$ ipython --no-banner

In [1]: import numpy as np

In [2]: np.set_printoptions(suppress=True, linewidth=160)

In [3]: arr = np.load("arr.npy")

In [4]: arr
Out[4]: 
array([[ 1, -2,  4, -8],
       [ 1, -1,  1, -1],
       [ 1,  0,  0,  0],
       [ 1,  1,  1,  1],
       [ 1,  2,  4,  8],
       [ 1,  3,  9, 27],
       [ 1,  4, 16, 64]])

In [5]: # column 3 is much longer than the rest

In [6]: Uu, sv, Vt = np.linalg.svd(arr)

In [7]: sv.round(1)
Out[7]: array([72.9,  6.9,  2.7,  1.4])

In [8]: M2 = Uu[:, :1] @ np.diag(sv[:1]) @ Vt[:1]

In [9]: np.round(np.abs(arr - M2).max(), 1)
Out[9]: np.float64(5.7)

In [10]: np.linalg.matrix_rank(arr, rtol=0.05)
Out[10]: np.int64(2)

In [11]: round(float(np.linalg.norm(arr - M2, 2)), 1), round(sv[1], 1)
Out[11]: (6.9, np.float64(6.9))

In [12]: round(float(np.linalg.norm(arr, 2)), 1)
Out[12]: 72.9

In [13]: round(float(np.linalg.norm(arr, "nuc")), 1)
Out[13]: 83.9

In [14]: np.linalg.norm(arr, axis=1).argmax()
Out[14]: np.int64(6)

In [15]: P = arr @ np.linalg.solve(arr.T @ arr, arr.T)

In [16]: np.allclose(P @ P, P)
Out[16]: True

In [17]: np.round(np.diag(P), 1)
Out[17]: array([0.9, 0.5, 0.5, 0.3, 0.5, 0.5, 0.9])

In [18]: np.trace(P)
Out[18]: np.float64(4.0)

In [19]: P.round(1) + 0
Out[19]: 
array([[ 0.9,  0.2, -0.1, -0.1,  0. ,  0.1,  0. ],
       [ 0.2,  0.5,  0.4,  0.1, -0.1, -0.2,  0.1],
       [-0.1,  0.4,  0.5,  0.3,  0. , -0.1,  0. ],
       [-0.1,  0.1,  0.3,  0.3,  0.3,  0.1, -0.1],
       [ 0. , -0.1,  0. ,  0.3,  0.5,  0.4, -0.1],
       [ 0.1, -0.2, -0.1,  0.1,  0.4,  0.5,  0.2],
       [ 0. ,  0.1,  0. , -0.1, -0.1,  0.2,  0.9]])

In [20]: data = np.loadtxt("out6.csv", delimiter=",")

In [21]: data
Out[21]: 
array([[ -0.1,   2.5,  -0.1,  -1.5,   0. ],
       [  0. ,   1.2,  -1.4,  23.6,   0. ],
       [ -0.1,  -6.7,   0.7, -18.7,   0. ],
       [  0. ,  -0.3,  -1.1,  49.8,   0. ],
       [ -0.3,   3.3,   0.3, -29.6,   0. ],
       [ -0.2,  -2.5,  -0.7,   4.1,   0.1],
       [  0. ,   6.3,  -0.3,  -5.3,   0. ],
       [  0.1,  -0.1,  -0.3,  18.2,   0. ],
       [ -0.3,  -3.3,   1.4, -10.3,   0. ],
       [  0.1,   5.3,   0.3,  -8.5,   0. ],
       [ -0.1,   1.9,   0. ,   7.3,   0. ],
       [  0.1,  -2.2,  -0.2,   1.3,   0. ],
       [ -0.2,  -7.4,  -0.2, -22.7,   0.1],
       [  0.2,  -1. ,  -0.1,  21.2,   0. ],
       [  0. ,   4.6,  -0.3, -15.4,  -0.1],
       [  0. ,   4.9,   0.3,  22.1,   0. ],
       [  0. ,   9.2,  -0.1,  15. ,   0. ],
       [  0. ,   7.3,  -1. , -10.9,   0. ],
       [  0.1,  10.4,   0.8, -16. ,   0. ],
       [  0. ,   0.8,  -0.5,  54.5,   0. ],
       [  0.1,   5.3,   0.9, -19.7,   0. ],
       [  0.4,   3.8,  -2. ,  28.7,   0. ],
       [  0.1,   3. ,  -0.1, -20.4,  -0.1],
       [  0.4,  -1.3,  -1.2,  -9. ,   0. ],
       [ -0.2,  -0.8,  -1.2,  18.9,   0. ],
       [ -0.1,  -2.4,   0.6, -32.5,   0. ],
       [  0.3,   6.3,  -0.2, -10.1,   0. ]])

In [22]: # column 3 is much longer than the rest

In [23]: W2 = data[[14, 19]].astype(float)

In [24]: for _ in range(6):
    ...:     idx = np.linalg.norm(data[:, None] - W2, axis=-1).argmin(axis=1)
    ...:     W2 = np.array([data[idx == j].mean(axis=0) for j in range(2)])
    ...: 

In [25]: idx
Out[25]: array([0, 1, 0, 1, 0, 0, 0, 1, 0, 0, 0, 0, 0, 1, 0, 1, 1, 0, 0, 1, 0, 1, 0, 0, 1, 0, 0])

In [26]: W2.round(1) + 0
Out[26]: 
array([[  0. ,   1.7,   0. , -12.1,   0. ],
       [  0.1,   2. ,  -0.7,  28. ,   0. ]])

In [27]: np.round(W2[1] - W2[0], 1)
Out[27]: array([ 0.1,  0.3, -0.8, 40.1,  0. ])

In [28]: np.abs(W2[1] - W2[0]).argmax()
Out[28]: np.int64(3)
